$ python -q
>>> import numpy as np
>>> np.set_printoptions(precision=1, suppress=True, linewidth=200)
>>> def tidy(a):
...     return np.round(a, 1) + 0
... 
>>> basis = np.array([[0, 2, 0, 1]])
>>> rng = np.random.default_rng(806584)
>>> J = rng.normal(size=(13, 1)) @ basis + np.array([5, 4, 2, 3])
>>> tidy(J)
array([[5. , 3.2, 2. , 2.6],
       [5. , 7.4, 2. , 4.7],
       [5. , 7.6, 2. , 4.8],
       [5. , 5.2, 2. , 3.6],
       [5. , 3.3, 2. , 2.7],
       [5. , 6. , 2. , 4. ],
       [5. , 0.8, 2. , 1.4],
       [5. , 5.5, 2. , 3.8],
       [5. , 7.5, 2. , 4.7],
       [5. , 3.1, 2. , 2.5],
       [5. , 5.4, 2. , 3.7],
       [5. , 4.1, 2. , 3. ],
       [5. , 5.3, 2. , 3.6]])
>>> r = np.linalg.matrix_rank(J)
>>> r
np.int64(2)
>>> N = np.linalg.svd(J)[2][r:].T
>>> np.allclose(J @ N, 0)
True
>>> np.linalg.matrix_rank(J.T @ J), np.linalg.matrix_rank(J @ J.T)
(np.int64(2), np.int64(2))
>>> [round(float(x), 1) for x in np.linalg.svd(J, compute_uv=False)[:3]]
[29.7, 5.1, 0.0]
>>> np.argsort(-np.linalg.norm(J, axis=0).round(6), kind="stable")[:3]
array([1, 0, 3])
>>> K = np.array([[5, 2, 4, 2, 2],
...     [4, 1, 2, 2, 0],
...     [5, 0, 5, 4, 3],
...     [2, 2, 1, 4, 2],
...     [2, 1, 1, 5, 1],
...     [0, 5, 5, 4, 5],
...     [0, 4, 2, 5, 5],
...     [0, 5, 4, 3, 2]])
>>> K[:, 3] = 5 * K[:, 1]
>>> K
array([[ 5,  2,  4, 10,  2],
       [ 4,  1,  2,  5,  0],
       [ 5,  0,  5,  0,  3],
       [ 2,  2,  1, 10,  2],
       [ 2,  1,  1,  5,  1],
       [ 0,  5,  5, 25,  5],
       [ 0,  4,  2, 20,  5],
       [ 0,  5,  4, 25,  2]])
>>> left, s, Vt = np.linalg.svd(J)
>>> np.argmax(s[:-1] / (s[1:] + 1e-6)) + 1
np.int64(2)
>>> tidy(s)
array([29.7,  5.1,  0. ,  0. ])
>>> A2 = left[:, :2] @ np.diag(s[:2]) @ Vt[:2]
>>> tidy(np.abs(J - A2).max())
np.float64(0.0)
>>> tidy(np.linalg.norm(J - A2, 2)), tidy(s[2])
(np.float64(0.0), np.float64(0.0))
>>> np.linalg.matrix_rank(J, rtol=0.05)
np.int64(2)
>>> np.linalg.matrix_rank(A2)
np.int64(2)
>>> np.allclose(K[:-1].T @ np.linalg.lstsq(K[:-1].T, K[-1])[0], K[-1])
True
>>> E = np.loadtxt("dump.csv", delimiter=",")
>>> E
array([[ 0.,  0.,  0.,  0.,  0.,  0.,  0.,  0.],
       [ 0.,  0.,  0.,  0.,  0.,  0.,  0.,  0.],
       [ 3.,  0.,  0.,  5.,  0.,  0., -5.,  0.],
       [ 0.,  0.,  0., -4.,  0., -5.,  3., -5.],
       [ 0.,  0.,  0.,  1.,  3.,  0.,  0.,  0.],
       [ 1.,  0.,  0.,  0.,  0.,  4.,  0.,  0.],
       [-3.,  0.,  0.,  1.,  0.,  0.,  0.,  0.],
       [ 0.,  4.,  2.,  5.,  0.,  0.,  0.,  0.],
       [ 0.,  0.,  0.,  0.,  0.,  2.,  5.,  0.],
       [ 0., -1., -1.,  0.,  0.,  0.,  0.,  0.],
       [-4.,  0.,  0.,  0., -5., -1.,  0.,  0.],
       [ 0.,  0.,  0.,  0.,  0.,  0.,  2.,  0.]])
>>> def softmax(z):
...     e = np.exp(z - z.max(axis=-1, keepdims=True))
...     return e / e.sum(axis=-1, keepdims=True)
... 
>>> tidy(softmax(10 * J[1]))
array([0., 1., 0., 0.])
>>> scores = J @ J.T / np.sqrt(4)
>>> tidy(softmax(scores)[1] @ J)
array([5. , 7.5, 2. , 4.7])
>>> T = np.stack([E, -3 * E, E[::-1]])
>>> np.linalg.matrix_rank(T.reshape(3, -1))
np.int64(2)
>>> A2 = np.c_[E[:, :3] @ np.array([[-3, 2, 1], [0, 1, 0], [3, 3, -1]]), np.array([4, 0, 9, 3, 5, 8, 0, 8, 6, 5, 2, 0])]
>>> A2
array([[ 0.,  0.,  0.,  4.],
       [ 0.,  0.,  0.,  0.],
       [-9.,  6.,  3.,  9.],
       [ 0.,  0.,  0.,  3.],
       [ 0.,  0.,  0.,  5.],
       [-3.,  2.,  1.,  8.],
       [ 9., -6., -3.,  0.],
       [ 6., 10., -2.,  8.],
       [ 0.,  0.,  0.,  6.],
       [-3., -4.,  1.,  5.],
       [12., -8., -4.,  2.],
       [ 0.,  0.,  0.,  0.]])
>>> np.linalg.matrix_rank(A2)
np.int64(3)
>>> tidy(np.linalg.norm(A2 - E @ np.linalg.lstsq(E, A2)[0], axis=0))
array([0. , 0. , 0. , 6.4])
>>> u = np.array([0, 1, 3, 3, 0, 2, 1, 1, 1, 0])
>>> g = np.array([0, 8, 4, 0, 5])
>>> arr = u[:, None] + g[None, :]
>>> arr
array([[ 0,  8,  4,  0,  5],
       [ 1,  9,  5,  1,  6],
       [ 3, 11,  7,  3,  8],
       [ 3, 11,  7,  3,  8],
       [ 0,  8,  4,  0,  5],
       [ 2, 10,  6,  2,  7],
       [ 1,  9,  5,  1,  6],
       [ 1,  9,  5,  1,  6],
       [ 1,  9,  5,  1,  6],
       [ 0,  8,  4,  0,  5]])
>>> Xs = arr - arr.mean(axis=0)
>>> V = np.linalg.svd(Xs)[2][:2]
>>> A2 = Xs - Xs @ V.T @ V
>>> tidy(A2.std(axis=0))
array([0., 0., 0., 0., 0.])
>>> tidy(np.linalg.norm(A2) / np.linalg.norm(Xs))
np.float64(0.0)
>>> np.linalg.norm(A2, axis=1).round(6).argmax()
np.int64(0)
>>> feats = np.diag(np.array([-1, -2, -1, -1, 0]))
>>> feats
array([[-1,  0,  0,  0,  0],
       [ 0, -2,  0,  0,  0],
       [ 0,  0, -1,  0,  0],
       [ 0,  0,  0, -1,  0],
       [ 0,  0,  0,  0,  0]])
>>> tidy(np.linalg.norm(feats, 2) / np.linalg.norm(feats))
np.float64(0.8)
>>> np.linalg.matrix_rank(feats, rtol=0.1)
np.int64(4)
>>> [round(float(x), 1) for x in np.linalg.svd(feats, compute_uv=False)[:3]]
[2.0, 1.0, 1.0]
>>> m1 = np.load("case18.npy")
>>> m1
array([[0., 0., 1., 9., 4., 4., 4.],
       [0., 0., 9., 6., 4., 3., 8.],
       [1., 9., 0., 0., 0., 0., 0.],
       [9., 6., 0., 0., 0., 0., 0.],
       [4., 4., 0., 0., 0., 0., 0.],
       [4., 3., 0., 0., 0., 0., 0.],
       [4., 8., 0., 0., 0., 0., 0.]])
>>> np.unique(m1.round(6), axis=0).shape
(7, 7)
>>> np.allclose(m1[:-1].T @ np.linalg.lstsq(m1[:-1].T, m1[-1])[0], m1[-1])
True
>>> tidy(np.trace(np.linalg.pinv(m1) @ m1))
np.float64(4.0)
>>> np.abs(np.diag(np.linalg.qr(m1)[1])) > 1e-9
array([ True,  True,  True,  True, False, False, False])
>>> X = np.diag(5 * np.array([-5, 1, 4, 3])) + np.array([[2, -2, 0, 2], [0, 2, -2, -2], [-3, -1, 0, 2], [3, -1, 1, -1]])
>>> X
array([[-23,  -2,   0,   2],
       [  0,   7,  -2,  -2],
       [ -3,  -1,  20,   2],
       [  3,  -1,   1,  14]])
>>> A2 = X / np.sqrt((X ** 2).mean(axis=1, keepdims=True))
>>> tidy(X - X.mean(axis=1, keepdims=True))
array([[-17.2,   3.8,   5.8,   7.8],
       [ -0.8,   6.2,  -2.8,  -2.8],
       [ -7.5,  -5.5,  15.5,  -2.5],
       [ -1.2,  -5.2,  -3.2,   9.8]])
>>> np.linalg.matrix_rank(X - X.mean(axis=1, keepdims=True))
np.int64(3)
